$ python -q
>>> import numpy as np
>>> np.set_printoptions(precision=3, suppress=True, linewidth=200)
>>> m1 = np.load("w.npy")
>>> m1
array([[-2.,  4.,  0.],
       [ 4.,  1.,  4.],
       [ 0.,  4.,  0.]])
>>> vals, V = np.linalg.eig(m1)
>>> np.sort(np.linalg.eigvals(m1.T))
array([-5.866, -0.94 ,  5.806])
>>> np.sort(np.linalg.eigvals(m1 @ m1))
array([ 0.883, 33.706, 34.411])
>>> u = np.array([1, 2])
>>> np.cross(m1[1, :3], m1[0, :3])
array([-16.,  -8.,  18.])
>>> np.convolve(m1[1], u)
array([4., 9., 6., 8.])
>>> np.array([np.convolve(row, u, "same") for row in m1])
array([[-2.,  0.,  8.],
       [ 4.,  9.,  6.],
       [ 0.,  4.,  8.]])
>>> rng = np.random.default_rng(80091)
>>> z = rng.permutation(3)
>>> z
array([2, 0, 1])
>>> B = m1[z][:, z]
>>> B
array([[ 0.,  0.,  4.],
       [ 0., -2.,  4.],
       [ 4.,  4.,  1.]])
>>> round(float(np.linalg.det(B)), 3), np.round(np.linalg.det(m1[z]), 3)
(32.0, np.float64(32.0))
>>> np.sort(np.abs(np.linalg.eigvals(B)))
array([0.94 , 5.806, 5.866])
>>> np.allclose(B, m1)
False
>>> P = np.triu(np.array([[-1, 3, 3], [3, 3, -2], [-2, 1, 2]]), 1) + np.eye(3)
>>> B = P @ m1 @ np.linalg.inv(P)
>>> round(np.linalg.det(B), 3)
np.float64(32.0)
>>> np.linalg.matrix_rank(B)
np.int64(3)
>>> B
array([[ 10., -11., -40.],
       [  4., -19., -46.],
       [  0.,   4.,   8.]])
